>>> import numpy as np
>>> from numpy import linalg as LA
>>> np.set_printoptions(precision=3, suppress=True, linewidth=120, sign=" ")
>>> def rd(a):
...     return np.round(a, 3) + 0
... 
>>> arr = np.array([[0, 2, 3, 2, 2, 0, 3],
...     [2, 2, 3, 1, 3, 0, 0],
...     [2, 2, 3, 2, 2, 2, 1],
...     [0, 1, 3, 1, 3, 1, 1],
...     [0, 2, 3, 0, 1, 3, 3],
...     [0, 2, 0, 1, 3, 1, 0],
...     [3, 2, 0, 0, 1, 2, 1]])
>>> left, sigma, VT = LA.svd(arr, full_matrices=False)
>>> rd(VT @ VT.T)
array([[ 1.,  0.,  0.,  0.,  0.,  0.,  0.],
       [ 0.,  1.,  0.,  0.,  0.,  0.,  0.],
       [ 0.,  0.,  1.,  0.,  0.,  0.,  0.],
       [ 0.,  0.,  0.,  1.,  0.,  0.,  0.],
       [ 0.,  0.,  0.,  0.,  1.,  0.,  0.],
       [ 0.,  0.,  0.,  0.,  0.,  1.,  0.],
       [ 0.,  0.,  0.,  0.,  0.,  0.,  1.]])
>>> np.abs(left[:, 0]).round(6).argmax()
np.int64(2)
>>> rd(left.T @ left)
array([[ 1.,  0.,  0.,  0.,  0.,  0.,  0.],
       [ 0.,  1.,  0.,  0.,  0.,  0.,  0.],
       [ 0.,  0.,  1.,  0.,  0.,  0.,  0.],
       [ 0.,  0.,  0.,  1.,  0.,  0.,  0.],
       [ 0.,  0.,  0.,  0.,  1.,  0.,  0.],
       [ 0.,  0.,  0.,  0.,  0.,  1.,  0.],
       [ 0.,  0.,  0.,  0.,  0.,  0.,  1.]])
>>> rd(sigma)
array([ 11.443,   4.068,   3.895,   2.53 ,   1.976,   1.273,   0.634])
>>> np.allclose(left * sigma @ VT, arr)
True
>>> rd(np.sqrt((sigma ** 2).sum())), rd(LA.norm(arr))
(np.float64(13.229), np.float64(13.229))
>>> u = np.array([3, 0, 2, 2, 2, 2, 3])
>>> B = arr + np.outer(u, np.eye(7)[6])
>>> LA.matrix_rank(LA.inv(B) - LA.inv(arr), tol=1e-8)
np.int64(1)
>>> LA.matrix_rank(B - arr)
np.int64(1)
>>> B
array([[ 0.,  2.,  3.,  2.,  2.,  0.,  6.],
       [ 2.,  2.,  3.,  1.,  3.,  0.,  0.],
       [ 2.,  2.,  3.,  2.,  2.,  2.,  3.],
       [ 0.,  1.,  3.,  1.,  3.,  1.,  3.],
       [ 0.,  2.,  3.,  0.,  1.,  3.,  5.],
       [ 0.,  2.,  0.,  1.,  3.,  1.,  2.],
       [ 3.,  2.,  0.,  0.,  1.,  2.,  4.]])
>>> LA.matrix_power(arr, 3)
array([[ 140,  260,  303,  144,  285,  181,  177],
       [ 165,  255,  297,  136,  277,  199,  161],
       [ 172,  294,  357,  152,  321,  229,  199],
       [ 128,  221,  246,  117,  244,  161,  137],
       [ 111,  237,  291,  127,  267,  158,  170],
       [  92,  146,  162,   72,  153,  116,   89],
       [ 111,  176,  219,   85,  188,  139,  122]])
>>> np.allclose(arr, arr.T)
False
>>> rd(np.abs(LA.eigvals(arr)).max())
np.float64(11.067)
>>> arr @ arr
array([[ 19,  22,  27,  10,  23,  20,  14],
       [ 10,  21,  33,  13,  22,  16,  19],
       [ 13,  26,  33,  16,  31,  18,  18],
       [ 11,  19,  24,   9,  19,  19,  14],
       [ 19,  24,  18,  11,  25,  18,   9],
       [  4,  13,  18,   4,  15,  11,  10],
       [  7,  18,  18,  10,  20,   7,  13]])
>>> gram = arr.T @ arr
>>> LA.matrix_rank(gram)
np.int64(7)
>>> (arr @ arr.T).shape
(7, 7)
>>> u = np.array([2, 3, 0, -1, 2, -1, 0, 2])
>>> E = u[np.abs(np.subtract.outer(np.arange(8), np.arange(8)))]
>>> E
array([[ 2,  3,  0, -1,  2, -1,  0,  2],
       [ 3,  2,  3,  0, -1,  2, -1,  0],
       [ 0,  3,  2,  3,  0, -1,  2, -1],
       [-1,  0,  3,  2,  3,  0, -1,  2],
       [ 2, -1,  0,  3,  2,  3,  0, -1],
       [-1,  2, -1,  0,  3,  2,  3,  0],
       [ 0, -1,  2, -1,  0,  3,  2,  3],
       [ 2,  0, -1,  2, -1,  0,  3,  2]])
>>> round(np.log10(LA.cond(E)))
1
>>> rd(LA.norm(E, 2) / LA.norm(E))
np.float64(0.533)
>>> LA.cond(E) > 100
np.False_
>>> C = np.sign(np.array([[2, 2, 1, -2], [1, -2, 1, -3], [-1, -1, -2, 2], [-3, -2, 1, -3]]))
>>> B = (np.tril(C, -1) + np.eye(4)) @ (np.triu(C, 1) + np.eye(4))
>>> evals = np.array([1, 9, 8, -8])
>>> mat = np.rint(B * evals @ LA.inv(B)) + 0
>>> mat
array([[ -7.,   7., -19.,  18.],
       [-16.,  15., -38.,  36.],
       [ 16.,  -7.,  62., -52.],
       [ 16.,  -7.,  70., -60.]])
>>> B = mat[0, 0] * mat[1:] - np.outer(mat[1:, 0], mat[0])
>>> B
array([[   0.,    7.,  -38.,   36.],
       [   0.,  -63., -130.,   76.],
       [   0.,  -63., -186.,  132.]])
>>> LA.matrix_rank(B), LA.matrix_rank(mat)
(np.int64(3), np.int64(4))
>>> F = np.loadtxt("test10.csv", delimiter=",")
>>> rd(F)
array([[ 11.737,  23.03 ,  36.225, -26.032,  22.158,   7.262,  47.482, -34.409],
       [ 11.707,  22.721,  35.83 , -25.824,  21.963,   7.184,  47.009, -34.034],
       [ 10.808,  15.288,  26.182, -20.572,  17.08 ,   5.213,  35.33 , -24.879],
       [  9.7  ,   9.237,  18.023, -15.798,  12.693,   3.433,  25.256, -17.165],
       [  8.739,   5.61 ,  12.895, -12.554,   9.753,   2.244,  18.779, -12.334],
       [  8.617,   5.229,  12.34 , -12.187,   9.423,   2.111,  18.069, -11.812],
       [  7.765,   2.961,   8.937,  -9.844,   7.335,   1.277,  13.659,  -8.618],
       [  6.975,   1.384,   6.42 ,  -7.974,   5.694,   0.636,  10.316,  -6.261],
       [  6.668,   0.888,   5.584,  -7.316,   5.125,   0.419,   9.185,  -5.479],
       [  6.495,   0.634,   5.144,  -6.961,   4.82 ,   0.303,   8.584,  -5.069],
       [  6.042,   0.048,   4.09 ,  -6.078,   4.066,   0.024,   7.126,  -4.084],
       [  4.61 ,  -1.119,   1.603,  -3.715,   2.115,  -0.639,   3.525,  -1.763],
       [  4.191,  -1.291,   1.087,  -3.135,   1.657,  -0.771,   2.725,  -1.28 ],
       [  3.592,  -1.422,   0.495,  -2.386,   1.086,  -0.91 ,   1.761,  -0.722],
       [  3.539,  -1.427,   0.45 ,  -2.324,   1.04 ,  -0.92 ,   1.686,  -0.68 ],
       [  3.535,  -1.428,   0.447,  -2.319,   1.037,  -0.92 ,   1.68 ,  -0.677],
       [  3.291,  -1.44 ,   0.259,  -2.045,   0.837,  -0.957,   1.354,  -0.498],
       [  3.121,  -1.437,   0.143,  -1.863,   0.707,  -0.976,   1.146,  -0.387],
       [  1.983,  -1.188,  -0.326,  -0.839,   0.05 ,  -0.955,   0.14 ,   0.088],
       [  1.76 ,  -1.096,  -0.36 ,  -0.679,  -0.033,  -0.917,   0.021,   0.13 ],
       [  1.566,  -1.007,  -0.373,  -0.552,  -0.092,  -0.873,  -0.062,   0.155],
       [  1.472,  -0.96 ,  -0.375,  -0.494,  -0.116,  -0.848,  -0.096,   0.163],
       [  1.157,  -0.788,  -0.358,  -0.321,  -0.174,  -0.744,  -0.174,   0.172],
       [  0.452,  -0.331,  -0.193,  -0.056,  -0.154,  -0.376,  -0.16 ,   0.099],
       [  0.223,  -0.166,  -0.104,  -0.015,  -0.093,  -0.203,  -0.095,   0.053],
       [  0.068,  -0.051,  -0.033,  -0.001,  -0.032,  -0.066,  -0.032,   0.017],
       [ -0.146,   0.11 ,   0.076,  -0.007,   0.082,   0.156,   0.08 ,  -0.037],
       [ -0.465,   0.344,   0.265,  -0.081,   0.34 ,   0.584,   0.315,  -0.119],
       [ -0.512,   0.377,   0.295,  -0.101,   0.39 ,   0.662,   0.357,  -0.129],
       [ -0.598,   0.434,   0.351,  -0.145,   0.492,   0.814,   0.441,  -0.147],
       [ -0.883,   0.58 ,   0.542,  -0.396,   0.976,   1.496,   0.794,  -0.168],
       [ -0.912,   0.587,   0.561,  -0.436,   1.046,   1.591,   0.84 ,  -0.163],
       [ -1.063,  -0.243,   0.362,  -1.815,   3.107,   4.25 ,   1.613,   0.7  ],
       [ -1.013,  -0.481,   0.237,  -2.017,   3.384,   4.604,   1.639,   0.914],
       [ -0.866,  -1.08 ,  -0.103,  -2.455,   3.978,   5.361,   1.635,   1.443],
       [ -0.809,  -1.291,  -0.229,  -2.594,   4.163,   5.599,   1.617,   1.629],
       [  0.661,  -6.088,  -3.469,  -4.836,   7.067,   9.443,   0.266,   5.83 ],
       [  0.841,  -6.651,  -3.875,  -5.039,   7.326,   9.799,   0.045,   6.324],
       [  2.041, -10.384,  -6.634,  -6.23 ,   8.824,  11.918,  -1.587,   9.613],
       [  2.627, -12.204,  -8.014,  -6.735,   9.455,  12.842,  -2.463,  11.224],
       [  3.251, -14.147,  -9.504,  -7.233,  10.076,  13.772,  -3.44 ,  12.948],
       [  5.427, -20.959, -14.846,  -8.736,  11.943,  16.704,  -7.13 ,  19.022],
       [  5.787, -22.094, -15.75 ,  -8.957,  12.218,  17.154,  -7.776,  20.039],
       [  6.   , -22.767, -16.288,  -9.085,  12.376,  17.417,  -8.162,  20.642],
       [  8.107, -29.458, -21.684, -10.244,  13.814,  19.886, -12.124,  26.655]])
>>> Xs = F - F.mean(axis=0)
>>> left, sigma, VT = LA.svd(Xs, full_matrices=False)
>>> rd(Xs.mean(axis=0))
array([ 0.,  0.,  0.,  0.,  0.,  0.,  0.,  0.])
>>> rd(sigma ** 2 / (sigma ** 2).sum())
array([ 0.819,  0.169,  0.012,  0.   ,  0.   ,  0.   ,  0.   ,  0.   ])
>>> LA.matrix_rank(Xs)
np.int64(3)
>>> np.searchsorted(np.cumsum(sigma ** 2) / (sigma ** 2).sum(), 0.9) + 1
np.int64(2)
>>> np.abs(VT[0]).argmax()
np.int64(6)
>>> (np.sign(left[:, 0]) == np.sign(left[0, 0])).astype(int)
array([ 1,  1,  1,  1,  1,  1,  1,  1,  1,  1,  1,  0,  0,  0,  0,  0,  0,  0,  0,  0,  0,  0,  0,  0,  0,  0,  0,  0,
        0,  0,  0,  0,  0,  0,  0,  0,  0,  0,  0,  0,  0,  0,  0,  0,  0])
